$ python -q
>>> import numpy as np
>>> from numpy import linalg as LA
>>> np.set_printoptions(precision=1, suppress=True, linewidth=100, sign=" ")
>>> rng = np.random.default_rng(906802)
>>> data = rng.normal(size=(37, 10)) + 3 * np.array([1, 0, -1, 3, 1, 3, -2, -3, -3, -2])
>>> data.round(1) + 0
array([[  3. ,  -0.3,  -2.1,   8.3,   2.1,   9.2,  -5.7, -10. , -10.4,  -6.9],
       [  3.4,  -0.5,  -3.7,   8.7,   2.9,   8.6,  -7.2,  -8.4,  -8.1,  -6.3],
       [  1.7,   0.2,  -4.4,   9.2,   3.3,   6.9,  -3.9,  -8.3,  -9.6,  -5.7],
       [  2.1,   0.4,  -1.4,   8.8,   1.1,   9.1,  -6.2,  -8.9,  -8.8,  -7.4],
       [  3.5,  -1.9,  -3.6,  10. ,   3.5,   9.5,  -4.1,  -8.2,  -7.2,  -7.8],
       [  3. ,  -0.8,  -1.3,   7.2,   3.2,  10.7,  -6.9,  -9.7,  -8.7,  -6.6],
       [  3.3,  -0.2,  -3.4,   9.4,   2.8,  10.4,  -4.5,  -9.6, -10.3,  -6.7],
       [  2.8,   1.1,  -3.8,   8. ,   3.1,  10.5,  -6.9,  -8.9,  -8.5,  -5.8],
       [  2.2,  -0.4,  -5. ,   8.7,   3.6,   8.5,  -6.7,  -8.9,  -9.4,  -5.5],
       [  3.2,   0.1,  -2.1,   8.8,   5.3,   7.8,  -5.4, -11. ,  -9.3,  -4.2],
       [  3.5,  -1.2,  -2.9,  10.2,   3. ,   9. ,  -7.1,  -9.7,  -7.3,  -7.7],
       [  2.6,   1.6,  -4.5,   9.5,   2.2,  10.4,  -5. ,  -9.7,  -8.5,  -5.7],
       [  3.2,  -1. ,  -3.4,   9.7,   2.6,  10. ,  -6.3,  -7.9,  -8.3,  -6.8],
       [  4.1,  -1.1,  -2.6,   8.6,   2.7,   9.4,  -6.3,  -8.1,  -8.6,  -6.6],
       [  4.9,  -1.3,  -3.1,   8.8,   2.7,   8.2,  -4.8,  -8.8,  -8.6,  -5.3],
       [  2.3,  -0.3,  -2.1,   6.9,   5.3,   8.7,  -5.7, -10.1,  -8.9,  -5.5],
       [  3.2,   0.1,  -3.6,  10.5,   2.1,   9.2,  -5.8,  -9.9,  -9.1,  -6.7],
       [  3.9,   0.3,  -3.2,  12.6,   2.3,   6.8,  -5.4,  -8.2,  -6.4,  -6. ],
       [  3.1,   0.1,  -2.9,   9.8,   4.8,   9.3,  -4.3,  -9.6,  -9.3,  -5.4],
       [  2.7,   0.8,  -1.7,   8.3,   2.8,  10.2,  -6.3,  -9.4,  -8.7,  -5.6],
       [  2. ,   0.8,  -3.9,   8.1,   1.7,   8.9,  -3.9,  -7.6, -10. ,  -6.4],
       [  1.6,   0. ,  -3.3,  10.9,   5.7,   7.6,  -4.7,  -6.7,  -8.8,  -6.6],
       [  4.2,   2. ,  -4. ,   7.9,   4.9,   8.3,  -4. ,  -8.4,  -8.3,  -4.7],
       [  2. ,  -1. ,  -4.6,   8.7,   1.6,   8.8,  -7.1,  -8.3,  -8.1,  -5.5],
       [  3. ,   0.5,  -3.1,   8.3,   3.6,  10.2,  -4.8, -11.3,  -9. ,  -4.9],
       [  3.5,   1.2,  -2.6,   9.7,   3.5,   9.8,  -5.4, -10.5,  -7.5,  -6.7],
       [  2.2,  -2.2,  -3.8,   8.6,   3. ,   8.6,  -5.1,  -9.2,  -9.2,  -5. ],
       [  4.8,  -1.9,  -3.7,   8.3,   3.1,   9.7,  -5.5,  -8.6,  -9. ,  -4.2],
       [  4.6,  -1.3,  -3. ,   8.2,   2.3,   9.4,  -6.4,  -9.9,  -8.8,  -6.4],
       [  3.4,   1. ,  -3.7,   7.9,   3.3,   7.6,  -6.3,  -8.3,  -8.7,  -5. ],
       [  3.8,  -1.2,  -2.2,  11.4,   1.9,  10. ,  -6.5, -10.8,  -9.9,  -5.2],
       [  1.4,  -1. ,  -1. ,   9.4,   2.8,   8.3,  -6.5,  -9.1, -10.2,  -5.8],
       [  2.9,   0.3,  -2.5,   9.6,   2.2,   8.5,  -6.5,  -8.7,  -9.4,  -5.8],
       [  3.4,  -0.8,  -2.8,  10.5,   3.7,   8.1,  -6.9, -11. ,  -7.9,  -5.2],
       [  2.7,   0.3,  -1. ,  11.6,   2.1,   8.9,  -5.1, -10.7,  -9.8,  -6.2],
       [  3.6,  -0.7,  -4.6,  10.9,   3.8,   9. ,  -6.7,  -9. ,  -8.3,  -5.7],
       [  3.3,  -1. ,  -1.6,   8.9,   1.9,   7.7,  -5.9,  -8.8, -10.7,  -7.6]])
>>> cen = data - data.mean(axis=0)
>>> Uu, sig, vt = LA.svd(cen, full_matrices=False)
>>> print(sig)
[ 8.5  8.2  7.2  6.8  6.1  5.4  5.2  4.5  3.3  2.9]
>>> print(np.round(np.abs(vt[-1]), 1) + 0)
[ 0.4  0.2  0.3  0.   0.3  0.2  0.3  0.1  0.5  0.5]
>>> np.searchsorted(np.cumsum(sig ** 2) / (sig ** 2).sum(), 0.9) + 1
np.int64(8)
>>> LA.matrix_rank(cen)
np.int64(10)
>>> round(float((sig ** 2).sum() ** 2 / (sig ** 4).sum()), 1)
7.6
>>> np.abs(vt[0]).argmax()
np.int64(4)
>>> print(vt[0] * np.sign(vt[0, np.abs(vt[0]).argmax()]))
[-0.1  0.3 -0.5 -0.1  0.5 -0.3  0.4  0.3  0.1  0.3]
>>> (np.sign(Uu[:, 0]) == np.sign(Uu[0, 0])).astype(int)
array([ 1,  0,  0,  1,  0,  1,  1,  0,  0,  0,  1,  0,  1,  1,  0,  0,  1,  0,  0,  1,  0,  0,  0,
        0,  0,  1,  0,  0,  1,  0,  1,  1,  1,  1,  1,  0,  1])
